% python3 -q
>>> import numpy as np
>>> np.set_printoptions(precision=3, suppress=True, linewidth=160)
>>> M = np.array([[2, 0, 0], [0, 0, 1], [0, -1, 0]])
>>> print(round(np.linalg.det(M.T), 3))
2.0
>>> print(round(float(np.linalg.det(2 * M)), 3), round(float(np.linalg.det(M)), 3))
16.0 2.0
>>> print(np.round(np.linalg.det(M[::-1]), 3))
-2.0
>>> print(np.einsum("ij,ji->", M, M))
2
>>> r0 = np.array([0, -3])
>>> print(np.polyval(r0, M[2]))
[-3 -3 -3]
>>> print(np.convolve(M[2], r0))
[0 0 3 0]
>>> print(np.array([np.convolve(row, r0, "same") for row in M]))
[[ 0 -6  0]
 [ 0  0  0]
 [ 0  0  3]]
>>> out = M / np.sqrt((M ** 2).mean(axis=1, keepdims=True))
>>> print(out[0])
[1.732 0.    0.   ]
>>> print(np.linalg.matrix_rank(M - M.mean(axis=1, keepdims=True)))
2
>>> proj = np.triu(np.array([[-4, 5, 5], [1, 4, 2], [-2, 2, 0]]), 1) + np.eye(3)
>>> out = proj @ M @ np.linalg.inv(proj)
>>> print(proj @ M - M @ proj)
[[  0. -15.  -5.]
 [  0.  -2.   0.]
 [  0.   0.   2.]]
>>> print(np.poly(out))
[ 1. -2.  1. -2.]
>>> feats = np.loadtxt("a.csv", delimiter=",")
>>> print(feats)
[[ 0.735  0.618  0.265 -0.088]
 [ 0.618 -0.441 -0.618  0.206]
 [ 0.265 -0.618  0.735  0.088]
 [-0.088  0.206  0.088  0.971]]
>>> print(np.linalg.norm(feats, axis=0))
[1. 1. 1. 1.]
>>> print(np.round(feats.T @ feats, 3) + 0)
[[1. 0. 0. 0.]
 [0. 1. 0. 0.]
 [0. 0. 1. 0.]
 [0. 0. 0. 1.]]
>>> print(np.linalg.svd(feats, compute_uv=False))
[1. 1. 1. 1.]
>>> print(np.linalg.pinv(feats))
[[ 0.735  0.618  0.265 -0.088]
 [ 0.618 -0.441 -0.618  0.206]
 [ 0.265 -0.618  0.735  0.088]
 [-0.088  0.206  0.088  0.971]]
>>> E = np.load("x.npy")
>>> print(E)
[[-2 -1 -1 -1]
 [ 0 -2 -1  2]
 [ 0  0 -1  1]
 [ 0  0  0  0]]
>>> print(np.kron(np.eye(2, dtype=int), E))
[[-2 -1 -1 -1  0  0  0  0]
 [ 0 -2 -1  2  0  0  0  0]
 [ 0  0 -1  1  0  0  0  0]
 [ 0  0  0  0  0  0  0  0]
 [ 0  0  0  0 -2 -1 -1 -1]
 [ 0  0  0  0  0 -2 -1  2]
 [ 0  0  0  0  0  0 -1  1]
 [ 0  0  0  0  0  0  0  0]]
>>> print(np.linalg.eigvals(E))
[-2. -2. -1.  0.]
>>> print(round(np.linalg.det(E.T), 3))
0.0
>>> proj = np.triu(np.array([[1, 5, 0, 1], [4, 4, 5, 0], [1, 4, 3, 3], [0, 0, 2, 1]]), 1) + np.eye(4)
>>> out = proj @ E @ np.linalg.inv(proj)
>>> print(proj @ E - E @ proj)
[[ 0.  0.  0. 15.]
 [ 0.  0.  5.  8.]
 [ 0.  0.  0.  3.]
 [ 0.  0.  0.  0.]]
>>> print(np.linalg.matrix_rank(out))
3
>>> print(np.trace(out), np.trace(E))
-5.0 -5
>>> ang = np.radians(72)
>>> R = np.eye(4)
>>> R[1, 1] = R[2, 2] = np.cos(ang)
>>> R[1, 2], R[2, 1] = -np.sin(ang), np.sin(ang)
>>> print(R)
[[ 1.     0.     0.     0.   ]
 [ 0.     0.309 -0.951  0.   ]
 [ 0.     0.951  0.309  0.   ]
 [ 0.     0.     0.     1.   ]]
>>> out = E @ R.T
>>> print(np.allclose(E @ E.T, out @ out.T))
True
>>> print(round(float(np.linalg.det(R)), 3), np.round(np.trace(R), 3))
1.0 2.618
>>> print(np.linalg.svd(E, compute_uv=False), np.linalg.svd(out, compute_uv=False))
[3.221 2.6   0.933 0.   ] [3.221 2.6   0.933 0.   ]
>>> print(np.allclose(np.linalg.norm(E, axis=1), np.linalg.norm(out, axis=1)))
True
>>> print(round(float(R[:, 2] @ R[:, 1]), 3))
0.0
>>> print(np.linalg.svd(R, compute_uv=False))
[1. 1. 1. 1.]
>>> print(np.linalg.pinv(R))
[[ 1.     0.     0.     0.   ]
 [ 0.     0.309  0.951  0.   ]
 [ 0.    -0.951  0.309  0.   ]
 [ 0.     0.     0.     1.   ]]
>>> print(np.round(R.T @ R, 3) + 0)
[[1. 0. 0. 0.]
 [0. 1. 0. 0.]
 [0. 0. 1. 0.]
 [0. 0. 0. 1.]]
>>> A = np.load("w.npy")
>>> print(A)
[[ 13.751   8.094 -25.593]
 [ 11.432  10.321 -25.309]
 [ 12.83   10.349 -26.407]
 [-28.104  21.373 -23.942]
 [ 10.076  10.549 -26.542]
 [-27.771  23.358 -24.84 ]
 [ 11.229   9.48  -25.943]
 [-28.059  21.524 -22.518]
 [-26.829  21.614 -23.342]
 [ 11.107  10.002 -26.669]
 [-28.706  22.774 -24.13 ]
 [ 11.753  10.537 -25.804]
 [ 14.168  10.302 -25.988]
 [ 12.459   9.784 -25.827]]
>>> x0 = np.array([-4, -4, -4, 5])
>>> print((E @ x0).argmax())
1
>>> print(E @ (2 * x0))
[22 44 18  0]
>>> print(E * x0)
[[ 8  4  4 -5]
 [ 0  8  4 10]
 [ 0  0  4  5]
 [ 0  0  0  0]]
>>> print(np.linalg.norm(E @ x0) <= np.linalg.norm(E, 2) * np.linalg.norm(x0) + 1e-9)
True
>>> print(np.sign((E @ x0).round(6)))
[1 1 1 0]
>>> print((E * x0).sum(axis=1))
[11 22  9  0]
>>> print(E @ x0)
[11 22  9  0]
>>> out = np.array([[-1.3, 0.3], [1.2, -1.0], [-0.4, -0.5], [-0.2, -1.4]])
>>> W2 = np.array([[0.9, 0.7, -0.3, 0.9, -1.2, -0.2], [0.2, -0.8, 0.3, 0.9, -0.6, 2.0]])
>>> m1 = out @ W2
>>> print(m1)
[[-1.11 -1.15  0.48 -0.9   1.38  0.86]
 [ 0.88  1.64 -0.66  0.18 -0.84 -2.24]
 [-0.46  0.12 -0.03 -0.81  0.78 -0.92]
 [-0.46  0.98 -0.36 -1.44  1.08 -2.76]]
>>> print(m1 @ np.linalg.pinv(m1) @ m1)
[[-1.11 -1.15  0.48 -0.9   1.38  0.86]
 [ 0.88  1.64 -0.66  0.18 -0.84 -2.24]
 [-0.46  0.12 -0.03 -0.81  0.78 -0.92]
 [-0.46  0.98 -0.36 -1.44  1.08 -2.76]]
>>> print(np.allclose(m1[:-1].T @ np.linalg.lstsq(m1[:-1].T, m1[-1])[0], m1[-1]))
True
>>> out = m1 / np.linalg.norm(m1, axis=1, keepdims=True)
>>> C2 = out @ out.T
>>> print((C2 - 2 * np.eye(4)).round(6).argmax(axis=1))
[2 3 3 2]
>>> print((np.abs(C2) > 0.9).astype(int))
[[1 0 0 0]
 [0 1 0 0]
 [0 0 1 1]
 [0 0 1 1]]
>>> print(np.argwhere(np.triu(np.abs(C2) > 0.95, 1)))
[]
>>> out = np.array([[1, 1, 1],
...     [-1, -1, -2],
...     [0, -1, 1],
...     [0, -1, 1],
...     [1, -2, 0],
...     [0, -2, 0]])
>>> print(np.einsum("ij->j", m1))
[-1.15  1.59 -0.57 -2.97  2.4  -5.06]
>>> print(np.einsum("ik,kj->ji", m1, out))
[[ 1.42 -1.6   0.2  -0.36]
 [-4.02  5.88  0.54  3.72]
 [ 0.77 -2.88 -1.54 -4.22]]
>>> print(np.linalg.matrix_rank(np.vstack([m1, out.T])))
5
>>> print(np.linalg.matrix_rank(m1, rtol=0.1))
2
>>> print(np.linalg.cond(m1) > 100)
True
>>> W2 = np.array([[5, 5, 3, 3, 0], [2, 0, 5, 3, 4], [1, 5, 4, 1, 0]])
>>> J = np.repeat(W2, 11 // 3, axis=0)
>>> rng = np.random.default_rng(288)
>>> J = J + 0.05 * rng.normal(size=J.shape)
>>> print(J.round(3) + 0)
[[ 5.046  5.031  3.023  3.001  0.059]
 [ 5.1    4.999  3.016  2.989 -0.053]
 [ 5.027  4.987  3.079  2.979  0.   ]
 [ 1.954  0.008  5.035  3.049  3.944]
 [ 1.992  0.041  4.97   2.939  3.952]
 [ 2.027 -0.122  5.036  3.034  3.999]
 [ 1.009  5.03   3.992  1.001 -0.029]
 [ 0.981  4.97   3.925  0.987  0.084]
 [ 1.023  5.004  4.014  0.956  0.024]]
>>> idx = rng.permutation(5)
>>> out = J[:, idx] * rng.choice([-1, 1], 5)
>>> print(out.round(3) + 0)
[[ 5.031  5.046 -3.001 -0.059 -3.023]
 [ 4.999  5.1   -2.989  0.053 -3.016]
 [ 4.987  5.027 -2.979  0.    -3.079]
 [ 0.008  1.954 -3.049 -3.944 -5.035]
 [ 0.041  1.992 -2.939 -3.952 -4.97 ]
 [-0.122  2.027 -3.034 -3.999 -5.036]
 [ 5.03   1.009 -1.001  0.029 -3.992]
 [ 4.97   0.981 -0.987 -0.084 -3.925]
 [ 5.004  1.023 -0.956 -0.024 -4.014]]
>>> left, _, vt = np.linalg.svd(J.T @ out)
>>> print(np.round(left @ vt, 3) + 0)
[[ 0.  1.  0.  0.  0.]
 [ 1.  0.  0.  0.  0.]
 [ 0.  0.  0.  0. -1.]
 [ 0.  0. -1.  0.  0.]
 [ 0.  0.  0. -1.  0.]]
>>> print(idx)
[1 0 3 4 2]
>>> r0 = np.array([1, 1, -3, 1, 0])
>>> mat = r0[np.abs(np.subtract.outer(np.arange(5), np.arange(5)))]
>>> print(mat)
[[ 1  1 -3  1  0]
 [ 1  1  1 -3  1]
 [-3  1  1  1 -3]
 [ 1 -3  1  1  1]
 [ 0  1 -3  1  1]]
>>> r0 = np.array([-2, -8])
>>> print(np.convolve(mat[0], r0))
[ -2 -10  -2  22  -8   0]
>>> print(np.correlate(mat[0], mat[1], "full"))
[ 1 -2 -5 12 -4 -1 -2  1  0]
>>> out = np.array([[3, 4, 4], [2, 3, 3], [9, 5, 4], [2, 6, 6], [7, 4, 6]])
>>> print(np.linalg.matrix_rank(np.vstack([mat, out.T])))
5
>>> print(mat @ out)
[[-20  -2   1]
 [ 15  -2  -1]
 [-17 -10 -17]
 [ 15  10  11]
 [-16  -2   3]]
>>> print(out.T @ mat.T)
[[-20  15 -17  15 -16]
 [ -2  -2 -10  10  -2]
 [  1  -1 -17  11   3]]
>>> print(np.einsum("ij,ij->i", mat, mat))
[12 13 21 13 12]
>>> print(np.linalg.matrix_rank(mat @ out))
3
>>> print(np.einsum("ik,kj->ji", mat, out))
[[-20  15 -17  15 -16]
 [ -2  -2 -10  10  -2]
 [  1  -1 -17  11   3]]
>>> r0 = np.array([8, 2, 4, 7, 4])
>>> out = mat + np.outer(r0, np.eye(5)[3])
>>> print(np.round(np.linalg.det(out) / np.linalg.det(mat), 3), round(float(1 + np.linalg.solve(mat, r0)[3]), 3))
-36.5 -36.5
>>> print(out)
[[ 1.  1. -3.  9.  0.]
 [ 1.  1.  1. -1.  1.]
 [-3.  1.  1.  5. -3.]
 [ 1. -3.  1.  8.  1.]
 [ 0.  1. -3.  5.  1.]]
>>> print(np.linalg.matrix_rank(out - mat))
1
